$ python3 -q
>>> import numpy as np
>>> from numpy import linalg as LA
>>> np.set_printoptions(precision=2, suppress=True, linewidth=120)
>>> rd = lambda a: np.round(a, 2) + 0
>>> data = np.array([[0, 1, 0], [0, 0, 1], [1, 0, 0]])
>>> # row-stochastic, so 1 is an eigenvalue
>>> print(data.sum(axis=1))
[1 1 1]
>>> print(rd(np.sort(np.abs(LA.eigvals(data)))[::-1]))
[1. 1. 1.]
>>> print(LA.matrix_power(data, 100))
[[0 1 0]
 [0 0 1]
 [1 0 0]]
>>> pr = np.eye(3)[1]
>>> for _ in range(6):
...     pr = pr @ data
...     print(pr.round(2))
... 
[0. 0. 1.]
[1. 0. 0.]
[0. 1. 0.]
[0. 0. 1.]
[1. 0. 0.]
[0. 1. 0.]
>>> Q = data.astype(float).copy()
>>> for j in range(3):
...     Q[:, j] -= Q[:, :j] @ (Q[:, :j].T @ Q[:, j])
...     Q[:, j] /= LA.norm(Q[:, j])
... 
>>> print(Q.T @ Q)
[[1. 0. 0.]
 [0. 1. 0.]
 [0. 0. 1.]]
>>> vec = np.array([2, 3, 1])
>>> h = np.maximum(data @ vec, 0)
>>> print(data * (h > 1e-9)[:, None])
[[0 1 0]
 [0 0 1]
 [1 0 0]]
>>> print(h)
[3 1 2]
>>> print(rd(np.tanh(data @ vec)))
[1.   0.76 0.96]
>>> print(rd(np.sort(np.abs(LA.eigvals(data)))))
[1. 1. 1.]
>>> print((data - data.T) / 2)
[[ 0.   0.5 -0.5]
 [-0.5  0.   0.5]
 [ 0.5 -0.5  0. ]]
>>> print((data + data.T) / 2)
[[0.  0.5 0.5]
 [0.5 0.  0.5]
 [0.5 0.5 0. ]]
>>> data.inv()
Traceback (most recent call last):
  File "<python-input-22>", line 1, in <module>
    data.inv()
    ^^^^^^^^
AttributeError: 'numpy.ndarray' object has no attribute 'inv'
>>> u = np.array([2, 1, 1, 2])
>>> rng = np.random.default_rng(53)
>>> F = np.outer(rng.normal(size=18), u) + 0.1 * rng.normal(size=(18, 4))
>>> print(rd(F))
[[ 0.17 -0.02  0.28  0.28]
 [-1.63 -0.71 -0.79 -1.67]
 [ 1.79  0.88  1.26  1.69]
 [-2.14 -0.85 -1.06 -2.  ]
 [-2.14 -1.22 -1.27 -2.27]
 [ 0.9   0.59  0.43  1.04]
 [ 2.79  1.52  1.09  2.59]
 [ 2.51  1.36  1.23  2.46]
 [ 2.86  1.49  1.37  2.5 ]
 [ 0.79  0.26  0.61  0.86]
 [-0.66 -0.26 -0.28 -0.82]
 [ 1.22  0.61  0.32  1.28]
 [ 1.2   0.57  0.63  1.07]
 [ 0.24  0.03 -0.06  0.34]
 [-1.31 -0.69 -0.67 -1.34]
 [-0.2  -0.1  -0.03 -0.42]
 [ 0.46  0.29  0.31  0.53]
 [-2.4  -1.19 -1.06 -2.22]]
>>> Q, V = LA.qr(F[:, :2])[0], LA.qr(F[:, 2:])[0]
>>> sigma = LA.svd(Q.T @ V, compute_uv=False)
>>> print(rd(LA.norm(Q @ Q.T - V @ V.T, 2)))
0.99
>>> A = np.load("block18.npy")
>>> print(rd(A))
[[0.33 0.   0.33 0.   0.33]
 [0.25 0.25 0.   0.25 0.25]
 [0.   0.   0.5  0.   0.5 ]
 [0.   0.33 0.   0.67 0.  ]
 [0.33 0.   0.   0.33 0.33]]
>>> # rows sum to 1
>>> u = np.array([2, -2, 1, 2, -2])
>>> B = A + np.outer(u, np.eye(5)[0])
>>> print(rd(LA.det(B) / LA.det(A)), rd(1 + LA.solve(A, u)[0]))
5.0 5.0
>>> print(LA.matrix_rank(B - A))
1
>>> B = LA.invert(A)
Traceback (most recent call last):
  File "<python-input-37>", line 1, in <module>
    B = LA.invert(A)
        ^^^^^^^^^
AttributeError: module 'numpy.linalg' has no attribute 'invert'
>>> B = LA.inv(A)
>>> print(rd(LA.det(A) * LA.det(B)))
1.0
>>> print(rd(LA.slogdet(A)[0]))
1.0
>>> print((np.abs(B) > 1e-9).astype(int))
[[1 0 1 0 0]
 [0 1 0 0 1]
 [1 1 0 1 1]
 [0 1 0 1 1]
 [1 1 1 1 1]]
>>> print(rd(B))
[[ 3.   0.  -2.   0.   0. ]
 [ 0.   4.   0.   0.  -3. ]
 [ 3.  -2.   0.   1.5 -1.5]
 [ 0.  -2.   0.   1.5  1.5]
 [-3.   2.   2.  -1.5  1.5]]
>>> arr = np.load("dump.npy")
>>> print(arr)
[[ 0.67 -0.89  2.71  4.05]
 [ 1.13  3.06 -1.9  -3.27]
 [-2.37  2.68  1.41 -3.2 ]
 [ 3.69  0.35  2.11  2.6 ]
 [ 1.54  2.11  3.63  2.24]
 [-4.71  0.57 -1.23 -1.  ]
 [-4.61 -1.86  0.31  0.41]
 [-4.62  1.35  0.68 -1.19]
 [ 1.22  1.49  4.59  0.48]
 [ 1.05 -4.12  2.36 -1.16]]
>>> labels = arr[:, 0] > np.median(arr[:, 0])
>>> u = arr[labels].mean(axis=0) - arr[~labels].mean(axis=0)
>>> print(labels.astype(int))
[0 1 0 1 1 0 0 0 1 1]
>>> print(((arr - arr.mean(axis=0)) @ u > 0).astype(int))
[1 1 0 1 1 0 0 0 1 1]
>>> print((((arr - arr.mean(axis=0)) @ u > 0) == labels).mean())
0.9
>>> print(np.argsort(-np.abs(u).round(6), kind="stable"))
[0 2 3 1]
>>> u = np.array([4, 0, 2])
>>> v = np.array([1, -2, 2])
>>> M = np.outer(u, v)
>>> print(M)
[[ 4 -8  8]
 [ 0  0  0]
 [ 2 -4  4]]
>>> hat = np.triu(np.array([[8, 2, 0], [6, 1, 5], [5, 1, 4]]), 1) + np.eye(3)
>>> B = hat @ M @ LA.inv(hat)
>>> print(hat @ M - M @ hat)
[[  0.  -8.  40.]
 [ 10. -20.  20.]
 [  0.  -4.  20.]]
>>> print(np.trace(B), np.trace(M))
8.0 8
>>> U, sigma, Vh = LA.svd(M)
>>> V = Vh[:(sigma > 1e-8).sum()]
>>> vec = M[2] + 4 * M[1] + rng.integers(2) * np.eye(3)[1]
>>> print(vec)
[ 2. -3.  4.]
>>> print(rd(np.diag(V.T @ V)))
[0.11 0.44 0.44]
>>> print(rd(LA.norm(vec - V.T @ V @ vec)))
0.75
>>> print(rd(V.T @ V))
[[ 0.11 -0.22  0.22]
 [-0.22  0.44 -0.44]
 [ 0.22 -0.44  0.44]]
>>> print(np.allclose(V.T @ V @ vec, vec))
False
